% ipython --no-banner

In [1]: import numpy as np

In [2]: import numpy.linalg as la

In [3]: np.set_printoptions(precision=3, suppress=True, linewidth=160, sign=" ")

In [4]: arr = np.load("a.npy")

In [5]: arr
Out[5]: 
array([[ 3.,  0.,  0.],
       [ 0.,  4.,  2.],
       [ 0.,  2.,  7.]])

In [6]: vals, evecs = la.eigh(arr)

In [7]: evecs @ np.diag(vals) @ evecs.T
Out[7]: 
array([[ 3.,  0.,  0.],
       [ 0.,  4.,  2.],
       [ 0.,  2.,  7.]])

In [8]: np.round(evecs.T @ arr @ evecs, 3) + 0
Out[8]: 
array([[ 3.,  0.,  0.],
       [ 0.,  3.,  0.],
       [ 0.,  0.,  8.]])

In [9]: la.eigvalsh(arr @ arr)
Out[9]: array([  9.,   9.,  64.])

In [10]: np.unique(vals.round(6) + 0, return_counts=True)[1]
Out[10]: array([ 2,  1])

In [11]: vals
Out[11]: array([ 3.,  3.,  8.])

In [12]: (la.matrix_power((arr != 0) + (arr.T != 0) + np.eye(3), 3) > 0).astype(int)
Out[12]: 
array([[ 1,  0,  0],
       [ 0,  1,  1],
       [ 0,  1,  1]])

In [13]: np.sort(la.eigvals(arr).real)
Out[13]: array([ 3.,  3.,  8.])

In [14]: (arr != 0).astype(int)
Out[14]: 
array([[ 1,  0,  0],
       [ 0,  1,  1],
       [ 0,  1,  1]])

In [15]: x0 = np.ones(3)

In [16]: for _ in range(4):
    ...:     x0 = arr @ x0
    ...:     x0 /= la.norm(x0)
    ...:     print(round(x0 @ arr @ x0, 3))
    ...: 
7.571
7.935
7.991
7.999

In [17]: x0
Out[17]: array([ 0.015,  0.453,  0.891])

In [18]: round(float(la.eigvalsh(arr)[-1]), 3)
Out[18]: 8.0

In [19]: W0 = np.loadtxt("mat.csv", delimiter=",")

In [20]: W0
Out[20]: 
array([[ 1.792, -1.441, -4.44 ],
       [-3.452,  0.884,  3.508],
       [-3.796, -1.548, -2.863],
       [ 4.266,  1.366,  2.221],
       [-2.529, -1.788, -3.925],
       [ 4.022,  1.47 ,  2.58 ],
       [-0.306,  1.719,  4.685],
       [ 0.015, -1.754, -4.682],
       [ 3.928, -0.644, -3.026],
       [ 2.729,  1.766,  3.799],
       [-3.604,  0.813,  3.369],
       [-4.49 ,  0.258,  2.186],
       [ 0.132, -1.741, -4.685],
       [-4.809, -0.965, -0.972],
       [-4.919, -0.781, -0.443],
       [ 4.945,  0.702,  0.223],
       [ 3.117,  1.708,  3.516]])

In [21]: # rows and columns are dependent

In [22]: left, sigma, Vh = la.svd(W0)

In [23]: evecs = Vh[:(sigma > 1e-8).sum()]

In [24]: rng = np.random.default_rng(2488)

In [25]: x0 = W0[8] + 2 * W0[5] + rng.integers(2) * np.eye(3)[0]

In [26]: x0
Out[26]: array([ 11.973,   2.297,   2.135])

In [27]: evecs.T @ evecs
Out[27]: 
array([[ 0.986,  0.108, -0.041],
       [ 0.108,  0.135,  0.324],
       [-0.041,  0.324,  0.878]])

In [28]: la.matrix_rank(np.vstack([W0, x0]))
Out[28]: np.int64(2)

In [29]: np.diag(evecs.T @ evecs)
Out[29]: array([ 0.986,  0.135,  0.878])
